$ python3 -q
>>> import numpy as np
>>> from numpy import linalg as LA
>>> np.set_printoptions(precision=2, suppress=True, linewidth=200, legacy="1.25")
>>> def tidy(a):
...     return np.round(a, 2) + 0
... 
>>> rng = np.random.default_rng(162)
>>> mat = (rng.random((3, 3)) < 0.3) + np.eye(3)
>>> mat /= mat.sum(axis=1, keepdims=True)
>>> tidy(mat)
array([[0.67, 0.33, 0.  ],
       [0.  , 1.  , 0.  ],
       [0.33, 0.33, 0.33]])
>>> other = mat / np.sqrt((mat ** 2).mean(axis=1, keepdims=True))
>>> LA.matrix_rank(mat - mat.mean(axis=1, keepdims=True))
2
>>> tidy(LA.norm(other, axis=1))
array([1.73, 1.73, 1.73])
>>> tidy(mat - mat.mean(axis=1, keepdims=True))
array([[ 0.33,  0.  , -0.33],
       [-0.33,  0.67, -0.33],
       [ 0.  ,  0.  ,  0.  ]])
>>> tidy(other[1])
array([0.  , 1.73, 0.  ])
>>> vals, V = LA.eig(mat)
>>> tidy(np.sort(LA.eigvals(mat @ mat)))
array([0.11, 0.44, 1.  ])
>>> tidy(np.sort(LA.eigvals(mat.T)))
array([0.33, 0.67, 1.  ])
>>> f = np.array([2, 3, 1])
>>> other = mat + np.outer(f, np.eye(3)[2])
>>> tidy(other)
array([[0.67, 0.33, 2.  ],
       [0.  , 1.  , 3.  ],
       [0.33, 0.33, 1.33]])
>>> LA.matrix_rank(LA.inv(other) - LA.inv(mat), tol=1e-8)
1
>>> tidy(LA.eigvals(other))
array([ 2.49,  0.58, -0.08])
>>> tidy(LA.eigvals(other).sum().real)
3.0
>>> np.einsum("ii->", other)
3.0
>>> E = np.load("run9.npy")
>>> tidy(E)
array([[-0.75,  0.25, -0.61],
       [-0.52, -0.79,  0.32],
       [-0.4 ,  0.56,  0.73]])
>>> # columns are unit length and at right angles
>>> tidy(LA.eigvals(E))
array([ 1.  +0.j  , -0.91+0.42j, -0.91-0.42j])
>>> tidy(np.einsum("ii->", E))
-0.82
>>> tidy(LA.det(2 * E)), tidy(LA.det(E))
(8.0, 1.0)
>>> tidy(LA.det(E.T))
1.0
>>> J = np.array([[3.16, -2.16, -2.22],
...     [-1.69, -1.91, 0.8],
...     [-2.14, 1.4, -3.87],
...     [-2.13, -2.67, -1.35]])
>>> O, V = LA.qr(J[:, :2])[0], LA.qr(J[:, 2:])[0]
>>> sigma = LA.svd(O.T @ V, compute_uv=False)
>>> tidy(LA.norm(O @ O.T - V @ V.T, 2))
1.0
>>> (sigma > 0.9).sum()
0
>>> other = np.c_[J[:, :2] @ np.array([[0, -4], [5, -9]]), np.array([-2, 1, -2, 1])]
>>> tidy(other)
array([[-10.8 ,   6.8 ,  -2.  ],
       [ -9.55,  23.95,   1.  ],
       [  7.  ,  -4.04,  -2.  ],
       [-13.35,  32.55,   1.  ]])
>>> tidy(LA.norm(LA.qr(J)[0].T @ other, axis=0) ** 2 / ((other ** 2).sum(axis=0) + 1e-12))
array([1.  , 1.  , 0.95])
>>> tidy(LA.lstsq(J, other[:, 0])[0])
array([0., 5., 0.])
>>> LA.matrix_rank(np.c_[J, other])
4
>>> proj = J @ LA.solve(J.T @ J, J.T)
>>> np.allclose(proj @ proj, proj)
True
>>> tidy(LA.eigvalsh(proj))
array([0., 1., 1., 1.])
>>> m1 = np.array([[5.0, 8.0, -11.0], [0.0, -9.0, 0.0], [0.0, -6.0, -6.0]])
>>> O = m1.astype(float).copy()
>>> for j in range(3):
...     O[:, j] -= O[:, :j] @ (O[:, :j].T @ O[:, j])
...     O[:, j] /= LA.norm(O[:, j])
... 
>>> tidy(O.T @ O)
array([[1., 0., 0.],
       [0., 1., 0.],
       [0., 0., 1.]])
>>> tidy(O.T @ m1)
array([[  5.  ,   8.  , -11.  ],
       [  0.  ,  10.82,   3.33],
       [  0.  ,   0.  ,   4.99]])
